% python3 -q
>>> import numpy as np
>>> from numpy import linalg as LA
>>> np.set_printoptions(precision=4, suppress=True, linewidth=160, sign=" ")
>>> A = np.load("x.npy")
>>> print(A)
[[ 2 -2 -2  0  4  1 -1  1]
 [-2 10 -2  8  0  1 -1  5]
 [-2 -2  4 -4 -6 -2  2 -4]
 [ 0  8 -4  8  4  2 -2  6]
 [ 4  0 -6  4 10  3 -3  5]
 [ 1  1 -2  2  3  1 -1  2]
 [-1 -1  2 -2 -3 -1  1 -2]
 [ 1  5 -4  6  5  2 -2  5]]
>>> # symmetric, so the eigenvalues are real
>>> w, V = LA.eigh(A)
>>> print((w > 1e-8).sum(), (w < -1e-8).sum())
2 0
>>> np.unique(w.round(6) + 0, return_counts=True)[1]
array([ 6,  1,  1])
>>> np.round(V @ np.diag(w) @ V.T, 4) + 0
array([[ 2., -2., -2.,  0.,  4.,  1., -1.,  1.],
       [-2., 10., -2.,  8.,  0.,  1., -1.,  5.],
       [-2., -2.,  4., -4., -6., -2.,  2., -4.],
       [ 0.,  8., -4.,  8.,  4.,  2., -2.,  6.],
       [ 4.,  0., -6.,  4., 10.,  3., -3.,  5.],
       [ 1.,  1., -2.,  2.,  3.,  1., -1.,  2.],
       [-1., -1.,  2., -2., -3., -1.,  1., -2.],
       [ 1.,  5., -4.,  6.,  5.,  2., -2.,  5.]])
>>> np.abs(V[:, -1]).round(6).argmax()
np.int64(3)
>>> np.abs(V[:, -1])
array([ 0.0971,  0.409 ,  0.3501,  0.5061,  0.4472,  0.1751,  0.1751,  0.4281])
>>> np.round(V.T @ V, 4) + 0
array([[ 1.,  0.,  0.,  0.,  0.,  0.,  0.,  0.],
       [ 0.,  1.,  0.,  0.,  0.,  0.,  0.,  0.],
       [ 0.,  0.,  1.,  0.,  0.,  0.,  0.,  0.],
       [ 0.,  0.,  0.,  1.,  0.,  0.,  0.,  0.],
       [ 0.,  0.,  0.,  0.,  1.,  0.,  0.,  0.],
       [ 0.,  0.,  0.,  0.,  0.,  1.,  0.,  0.],
       [ 0.,  0.,  0.,  0.,  0.,  0.,  1.,  0.],
       [ 0.,  0.,  0.,  0.,  0.,  0.,  0.,  1.]])
>>> w.sum(), np.trace(A)
(np.float64(41.0), np.int64(41))
>>> left, sv, Vh = LA.svd(A)
>>> V = Vh[:(sv > 1e-8).sum()]
>>> rng = np.random.default_rng(415049)
>>> x0 = A[4] + 2 * A[7] + rng.integers(2) * np.eye(8)[7]
>>> x0
array([  6.,  10., -14.,  16.,  20.,   7.,  -7.,  15.])
>>> LA.matrix_rank(np.vstack([A, x0]))
np.int64(2)
>>> np.diag(V.T @ V)
array([ 0.136 ,  0.5627,  0.1707,  0.3307,  0.5307,  0.0427,  0.0427,  0.184 ])
>>> np.allclose(V.T @ V @ x0, x0)
True
>>> left, sv, Vh = LA.svd(A)
>>> sv.round(4) + 0
array([ 27.2268,  13.7732,   0.    ,   0.    ,   0.    ,   0.    ,   0.    ,   0.    ])
>>> print(np.argmax(sv[:-1] / (sv[1:] + 1e-6)) + 1)
2
>>> other = left[:, :2] @ np.diag(sv[:2]) @ Vh[:2]
>>> round(float(LA.norm(A - other, 2)), 4), round(float(sv[2]), 4)
(0.0, 0.0)
>>> LA.matrix_rank(A, rtol=0.05)
np.int64(2)
>>> other.round(4) + 0
array([[ 2., -2., -2.,  0.,  4.,  1., -1.,  1.],
       [-2., 10., -2.,  8.,  0.,  1., -1.,  5.],
       [-2., -2.,  4., -4., -6., -2.,  2., -4.],
       [ 0.,  8., -4.,  8.,  4.,  2., -2.,  6.],
       [ 4.,  0., -6.,  4., 10.,  3., -3.,  5.],
       [ 1.,  1., -2.,  2.,  3.,  1., -1.,  2.],
       [-1., -1.,  2., -2., -3., -1.,  1., -2.],
       [ 1.,  5., -4.,  6.,  5.,  2., -2.,  5.]])
>>> LA.matrix_rank(other)
np.int64(2)
>>> M = np.load("test16.npy")
>>> M
array([[-3.,  1.,  0.,  0.,  0.,  0.,  0.,  0.,  0.,  0.,  0.,  0.,  0.,  0.,  0.,  0.],
       [ 0., -3.,  1.,  0.,  0.,  0.,  0.,  0.,  0.,  0.,  0.,  0.,  0.,  0.,  0.,  0.],
       [ 0.,  0., -3.,  1.,  0.,  0.,  0.,  0.,  0.,  0.,  0.,  0.,  0.,  0.,  0.,  0.],
       [ 0.,  0.,  0., -3.,  1.,  0.,  0.,  0.,  0.,  0.,  0.,  0.,  0.,  0.,  0.,  0.],
       [ 0.,  0.,  0.,  0., -3.,  1.,  0.,  0.,  0.,  0.,  0.,  0.,  0.,  0.,  0.,  0.],
       [ 0.,  0.,  0.,  0.,  0., -3.,  1.,  0.,  0.,  0.,  0.,  0.,  0.,  0.,  0.,  0.],
       [ 0.,  0.,  0.,  0.,  0.,  0., -3.,  1.,  0.,  0.,  0.,  0.,  0.,  0.,  0.,  0.],
       [ 0.,  0.,  0.,  0.,  0.,  0.,  0., -3.,  1.,  0.,  0.,  0.,  0.,  0.,  0.,  0.],
       [ 0.,  0.,  0.,  0.,  0.,  0.,  0.,  0., -3.,  1.,  0.,  0.,  0.,  0.,  0.,  0.],
       [ 0.,  0.,  0.,  0.,  0.,  0.,  0.,  0.,  0., -3.,  1.,  0.,  0.,  0.,  0.,  0.],
       [ 0.,  0.,  0.,  0.,  0.,  0.,  0.,  0.,  0.,  0., -3.,  1.,  0.,  0.,  0.,  0.],
       [ 0.,  0.,  0.,  0.,  0.,  0.,  0.,  0.,  0.,  0.,  0., -3.,  1.,  0.,  0.,  0.],
       [ 0.,  0.,  0.,  0.,  0.,  0.,  0.,  0.,  0.,  0.,  0.,  0., -3.,  1.,  0.,  0.],
       [ 0.,  0.,  0.,  0.,  0.,  0.,  0.,  0.,  0.,  0.,  0.,  0.,  0., -3.,  1.,  0.],
       [ 0.,  0.,  0.,  0.,  0.,  0.,  0.,  0.,  0.,  0.,  0.,  0.,  0.,  0., -3.,  1.],
       [ 0.,  0.,  0.,  0.,  0.,  0.,  0.,  0.,  0.,  0.,  0.,  0.,  0.,  0.,  0., -3.]])
>>> x0 = np.array([0, 4, 4, 2, 0, 3, 6, 0, 8, 1, 8, 9, 7, 7, 9, 6])
>>> M @ np.ones(16)
array([-2., -2., -2., -2., -2., -2., -2., -2., -2., -2., -2., -2., -2., -2., -2., -3.])
>>> np.sign((M @ x0).round(6))
array([ 1., -1., -1., -1.,  1., -1., -1.,  1., -1.,  1., -1., -1., -1., -1., -1., -1.])
>>> (M @ x0).argmax()
np.int64(7)
>>> M @ x0
array([  4.,  -8., -10.,  -6.,   3.,  -3., -18.,   8., -23.,   5., -15., -20., -14., -12., -21., -18.])
>>> M @ np.eye(16)[14]
array([ 0.,  0.,  0.,  0.,  0.,  0.,  0.,  0.,  0.,  0.,  0.,  0.,  0.,  1., -3.,  0.])
>>> np.einsum("ij,j->i", M, x0)
array([  4.,  -8., -10.,  -6.,   3.,  -3., -18.,   8., -23.,   5., -15., -20., -14., -12., -21., -18.])
>>> (M * x0).sum(axis=1)
array([  4.,  -8., -10.,  -6.,   3.,  -3., -18.,   8., -23.,   5., -15., -20., -14., -12., -21., -18.])
